$ ipython --no-banner

In [1]: import numpy as np

In [2]: np.set_printoptions(precision=2, suppress=True, linewidth=140, sign=" ")

In [3]: tidy = lambda a: np.round(a, 2) + 0

In [4]: X = np.loadtxt("x.csv", delimiter=",")

In [5]: X
Out[5]: 
array([[-3., -4., -5.,  5., -5.,  5.,  5., -1.],
       [-2., -1.,  1., -5.,  4.,  2., -4., -4.],
       [-2., -5., -4.,  5., -4.,  4.,  5.,  5.],
       [ 3., -3.,  0.,  0.,  0.,  3.,  0.,  5.],
       [ 3.,  4.,  4.,  4.,  2.,  2.,  0.,  3.],
       [-4.,  3.,  3.,  0., -1., -2., -1., -3.],
       [-4., -2., -3.,  3., -5.,  0., -1., -4.],
       [-4., -1., -2., -4., -3.,  5.,  2.,  5.]])

In [6]: rng = np.random.default_rng(595)

In [7]: z = rng.permutation(8)

In [8]: z
Out[8]: array([ 1,  0,  4,  5,  6,  3,  2,  7])

In [9]: B = X[z][:, z]

In [10]: np.allclose(B, X)
Out[10]: False

In [11]: np.trace(B)
Out[11]: np.float64(-4.0)

In [12]: tidy(np.sort(np.abs(np.linalg.eigvals(B))))
Out[12]: array([ 3.51,  3.51,  5.51,  6.13,  6.13,  6.69,  6.69,  7.87])

In [13]: np.diag(B)
Out[13]: array([-1., -3.,  2., -2., -1.,  0., -4.,  5.])

In [14]: J = np.loadtxt("dump.csv", delimiter=",")

In [15]: tidy(J)
Out[15]: 
array([[-1.76,  0.57, -2.44,  1.51,  0.64,  2.95, -1.07,  0.08, -1.34,  1.08,  0.36],
       [-1.69,  0.39, -2.23,  1.4 ,  0.55,  3.18, -0.97, -0.21, -1.63,  0.97,  0.26],
       [-1.42, -0.07, -1.58,  1.03,  0.3 ,  3.56, -0.69, -0.88, -2.24,  0.64,  0.01],
       [ 1.  , -1.58,  2.3 , -1.29, -0.86,  1.16,  1.01, -2.3 , -2.02, -1.15, -0.86],
       [-0.48,  1.47, -1.61,  0.86,  0.7 , -2.18, -0.7 ,  2.39,  2.55,  0.85,  0.79],
       [-1.51,  0.06, -1.79,  1.15,  0.38,  3.48, -0.78, -0.69, -2.08,  0.75,  0.09],
       [ 1.28, -1.57,  2.61, -1.49, -0.92,  0.48,  1.14, -2.14, -1.59, -1.28, -0.87],
       [ 1.27,  0.26,  1.27, -0.86, -0.19, -3.62,  0.56,  1.14,  2.44, -0.49,  0.09],
       [ 1.66, -1.39,  2.92, -1.72, -0.94, -0.85,  1.28, -1.61, -0.63, -1.38, -0.79],
       [ 1.17,  0.37,  1.09, -0.75, -0.13, -3.64,  0.47,  1.28,  2.54, -0.4 ,  0.15],
       [-1.83,  0.97, -2.81,  1.7 ,  0.81,  2.2 , -1.23,  0.77, -0.55,  1.29,  0.57],
       [-1.33, -0.18, -1.4 ,  0.93,  0.24,  3.6 , -0.61, -1.03, -2.36,  0.56, -0.05],
       [ 1.01, -1.58,  2.3 , -1.29, -0.86,  1.16,  1.01, -2.3 , -2.02, -1.15, -0.86],
       [ 1.81, -0.76,  2.63, -1.61, -0.72, -2.64,  1.15, -0.39,  0.99, -1.19, -0.46],
       [-0.78,  1.55, -2.01,  1.11,  0.8 , -1.64, -0.88,  2.37,  2.29,  1.03,  0.84],
       [-1.34, -0.17, -1.42,  0.94,  0.25,  3.6 , -0.62, -1.02, -2.35,  0.57, -0.04],
       [-1.12, -0.43, -0.98,  0.69,  0.09,  3.64, -0.43, -1.36, -2.58,  0.35, -0.18],
       [ 1.7 , -0.4 ,  2.25, -1.41, -0.56, -3.16,  0.98,  0.18,  1.61, -0.98, -0.27],
       [ 1.22, -1.58,  2.55, -1.46, -0.91,  0.62,  1.12, -2.18, -1.69, -1.25, -0.87],
       [ 1.65, -0.31,  2.13, -1.34, -0.51, -3.27,  0.93,  0.33,  1.75, -0.92, -0.22],
       [-1.76,  0.57, -2.44,  1.51,  0.64,  2.94, -1.07,  0.08, -1.33,  1.08,  0.36],
       [ 0.09, -1.31,  1.04, -0.51, -0.54,  2.75,  0.46, -2.31, -2.77, -0.6 , -0.69],
       [ 1.01,  0.54,  0.77, -0.57, -0.02, -3.63,  0.34,  1.5 ,  2.67, -0.25,  0.25],
       [-1.38,  1.55, -2.71,  1.56,  0.94, -0.19, -1.18,  2.05,  1.4 ,  1.31,  0.86],
       [ 0.97, -1.58,  2.25, -1.26, -0.85,  1.24,  0.99, -2.32, -2.07, -1.13, -0.86],
       [ 1.62, -0.24,  2.04, -1.29, -0.47, -3.33,  0.89,  0.43,  1.85, -0.87, -0.18],
       [ 0.82, -1.56,  2.07, -1.15, -0.81,  1.54,  0.91, -2.36, -2.24, -1.05, -0.85],
       [ 1.79, -0.65,  2.53, -1.56, -0.67, -2.83,  1.11, -0.21,  1.2 , -1.13, -0.4 ],
       [ 1.7 , -0.4 ,  2.25, -1.41, -0.56, -3.16,  0.98,  0.18,  1.6 , -0.98, -0.27],
       [-0.14, -1.19,  0.7 , -0.3 , -0.44,  3.03,  0.3 , -2.21, -2.84, -0.44, -0.62],
       [-0.4 , -1.03,  0.28, -0.05, -0.32,  3.28,  0.12, -2.06, -2.87, -0.25, -0.52],
       [ 0.63, -1.52,  1.82, -0.99, -0.75,  1.91,  0.8 , -2.39, -2.43, -0.94, -0.82]])

In [16]: f = np.array([2, 1, 0, 1, 1, 1, 2, 1])

In [17]: B = X + np.outer(f, np.eye(8)[5])

In [18]: B
Out[18]: 
array([[-3., -4., -5.,  5., -5.,  7.,  5., -1.],
       [-2., -1.,  1., -5.,  4.,  3., -4., -4.],
       [-2., -5., -4.,  5., -4.,  4.,  5.,  5.],
       [ 3., -3.,  0.,  0.,  0.,  4.,  0.,  5.],
       [ 3.,  4.,  4.,  4.,  2.,  3.,  0.,  3.],
       [-4.,  3.,  3.,  0., -1., -1., -1., -3.],
       [-4., -2., -3.,  3., -5.,  2., -1., -4.],
       [-4., -1., -2., -4., -3.,  6.,  2.,  5.]])

In [19]: np.linalg.matrix_rank(np.linalg.inv(B) - np.linalg.inv(X), tol=1e-8)
Out[19]: np.int64(1)
